$ python3 -q
>>> import numpy as np
>>> np.set_printoptions(precision=4, suppress=True, linewidth=200, floatmode="fixed")
>>> rd = lambda a: np.round(a, 4) + 0
>>> E = np.load("dump.npy")
>>> print(E)
[[0 0 0 0 0 0 0 1 0 0 1 0]
 [0 0 0 1 0 0 0 0 1 0 0 0]
 [0 0 0 0 0 0 0 1 0 0 1 0]
 [0 1 0 0 0 0 0 0 0 1 0 0]
 [0 0 0 0 0 1 0 0 0 0 0 1]
 [0 0 0 0 1 0 1 0 0 0 0 1]
 [0 0 0 0 0 1 0 0 0 0 0 1]
 [1 0 1 0 0 0 0 0 0 0 0 0]
 [0 1 0 0 0 0 0 0 0 1 0 0]
 [0 0 0 1 0 0 0 0 1 0 0 0]
 [1 0 1 0 0 0 0 0 0 0 0 0]
 [0 0 0 0 1 1 1 0 0 0 0 0]]
>>> print(rd(np.sort(np.abs(np.linalg.eigvals(E)))))
[0.0000 0.0000 0.0000 0.0000 0.0000 1.0000 1.5616 2.0000 2.0000 2.0000 2.0000 2.5616]
>>> print(np.linalg.matrix_power(E, 3))
[[0 0 0 0 0 0 0 4 0 0 4 0]
 [0 0 0 4 0 0 0 0 4 0 0 0]
 [0 0 0 0 0 0 0 4 0 0 4 0]
 [0 4 0 0 0 0 0 0 0 4 0 0]
 [0 0 0 0 2 5 2 0 0 0 0 5]
 [0 0 0 0 5 4 5 0 0 0 0 5]
 [0 0 0 0 2 5 2 0 0 0 0 5]
 [4 0 4 0 0 0 0 0 0 0 0 0]
 [0 4 0 0 0 0 0 0 0 4 0 0]
 [0 0 0 4 0 0 0 0 4 0 0 0]
 [4 0 4 0 0 0 0 0 0 0 0 0]
 [0 0 0 0 5 5 5 0 0 0 0 4]]
>>> print(np.allclose(E, E.T))
True
>>> print(E @ E)
[[2 0 2 0 0 0 0 0 0 0 0 0]
 [0 2 0 0 0 0 0 0 0 2 0 0]
 [2 0 2 0 0 0 0 0 0 0 0 0]
 [0 0 0 2 0 0 0 0 2 0 0 0]
 [0 0 0 0 2 1 2 0 0 0 0 1]
 [0 0 0 0 1 3 1 0 0 0 0 2]
 [0 0 0 0 2 1 2 0 0 0 0 1]
 [0 0 0 0 0 0 0 2 0 0 2 0]
 [0 0 0 2 0 0 0 0 2 0 0 0]
 [0 2 0 0 0 0 0 0 0 2 0 0]
 [0 0 0 0 0 0 0 2 0 0 2 0]
 [0 0 0 0 1 2 1 0 0 0 0 3]]
>>> print(np.trace(E))
0
>>> E.inv()
Traceback (most recent call last):
  File "<python-input-10>", line 1, in <module>
    E.inv()
    ^^^^^
AttributeError: 'numpy.ndarray' object has no attribute 'inv'
>>> print(E.sum(axis=0))
[2 2 2 2 2 3 2 2 2 2 2 3]
>>> print(np.argwhere(np.triu(E)))
[[ 0  7]
 [ 0 10]
 [ 1  3]
 [ 1  8]
 [ 2  7]
 [ 2 10]
 [ 3  9]
 [ 4  5]
 [ 4 11]
 [ 5  6]
 [ 5 11]
 [ 6 11]
 [ 8  9]]
>>> Lm = np.diag(E.sum(axis=1)) - E
>>> print(round(np.linalg.det(Lm[1:, 1:])))
0
>>> print((np.linalg.eigvalsh(Lm) < 1e-8).sum())
3
>>> print(np.linalg.matrix_rank(Lm))
9
>>> print((E != 0).astype(int))
[[0 0 0 0 0 0 0 1 0 0 1 0]
 [0 0 0 1 0 0 0 0 1 0 0 0]
 [0 0 0 0 0 0 0 1 0 0 1 0]
 [0 1 0 0 0 0 0 0 0 1 0 0]
 [0 0 0 0 0 1 0 0 0 0 0 1]
 [0 0 0 0 1 0 1 0 0 0 0 1]
 [0 0 0 0 0 1 0 0 0 0 0 1]
 [1 0 1 0 0 0 0 0 0 0 0 0]
 [0 1 0 0 0 0 0 0 0 1 0 0]
 [0 0 0 1 0 0 0 0 1 0 0 0]
 [1 0 1 0 0 0 0 0 0 0 0 0]
 [0 0 0 0 1 1 1 0 0 0 0 0]]
>>> print(E @ E)
[[2 0 2 0 0 0 0 0 0 0 0 0]
 [0 2 0 0 0 0 0 0 0 2 0 0]
 [2 0 2 0 0 0 0 0 0 0 0 0]
 [0 0 0 2 0 0 0 0 2 0 0 0]
 [0 0 0 0 2 1 2 0 0 0 0 1]
 [0 0 0 0 1 3 1 0 0 0 0 2]
 [0 0 0 0 2 1 2 0 0 0 0 1]
 [0 0 0 0 0 0 0 2 0 0 2 0]
 [0 0 0 2 0 0 0 0 2 0 0 0]
 [0 2 0 0 0 0 0 0 0 2 0 0]
 [0 0 0 0 0 0 0 2 0 0 2 0]
 [0 0 0 0 1 2 1 0 0 0 0 3]]
>>> rank = np.linalg.matrix_rank(E)
>>> print(rank)
7
>>> null = np.linalg.svd(E)[2][rank:].T
>>> print(np.allclose(E @ null, 0))
True
>>> print([int(np.linalg.matrix_rank(np.delete(E, i, axis=0))) for i in range(12)])
[7, 7, 7, 7, 7, 6, 7, 7, 7, 7, 7, 6]
>>> left, sig, VT = np.linalg.svd(E)
>>> print(rd(sig))
[2.5616 2.0000 2.0000 2.0000 2.0000 1.5616 1.0000 0.0000 0.0000 0.0000 0.0000 0.0000]
>>> print(np.argmax(sig[:-1] / (sig[1:] + 1e-6)) + 1)
7
>>> other = left[:, :7] @ np.diag(sig[:7]) @ VT[:7]
>>> print(np.linalg.matrix_rank(E, rtol=0.05))
7
>>> print(rd(np.linalg.norm(E - other) / np.linalg.norm(E)))
0.0
>>> print(np.linalg.matrix_rank(other))
7
>>> print(rd(np.abs(E - other).max()))
0.0
>>> other = np.array([[-1, -1, 2, -1, -1, -2, -1],
...     [-2, 2, -1, -1, -1, -1, 1],
...     [-1, 2, 0, -2, 1, -2, -2],
...     [-2, -1, -2, 1, -1, -1, 2],
...     [-2, -1, 1, 0, 2, 2, -1],
...     [1, 1, -1, 0, -2, -2, 2],
...     [1, 2, 1, -2, 1, 0, -1]])
>>> J = other - other.T
>>> print(J)
[[ 0  1  3  1  1 -3 -2]
 [-1  0 -3  0  0 -2 -1]
 [-3  3  0  0  0 -1 -3]
 [-1  0  0  0 -1 -1  4]
 [-1  0  0  1  0  4 -2]
 [ 3  2  1  1 -4  0  2]
 [ 2  1  3 -4  2 -2  0]]
>>> # rows and columns are dependent
>>> rng = np.random.default_rng(86)
>>> other = J + rng.integers(-2, 3, (7, 6)) @ rng.integers(-2, 3, (6, 7))
>>> print(other)
[[ 12   8  -2 -11   6   3  -9]
 [  6  -1  -4   0   4   6   2]
 [  5   7   6  -2   8   5  -3]
 [-11   3   3  -1  -9  -6   2]
 [  2  -4   1   6  -1   8   3]
 [  7   5  -4   9  -3  -2   3]
 [ -4   5  -8   2  -9 -12  -3]]
>>> print(other - J)
[[ 12   7  -5 -12   5   6  -7]
 [  7  -1  -1   0   4   8   3]
 [  8   4   6  -2   8   6   0]
 [-10   3   3  -1  -8  -5  -2]
 [  3  -4   1   5  -1   4   5]
 [  4   3  -5   8   1  -2   1]
 [ -6   4 -11   6 -11 -10  -3]]
>>> print(np.abs(other - J).sum(axis=1))
[54 24 34 32 23 24 51]
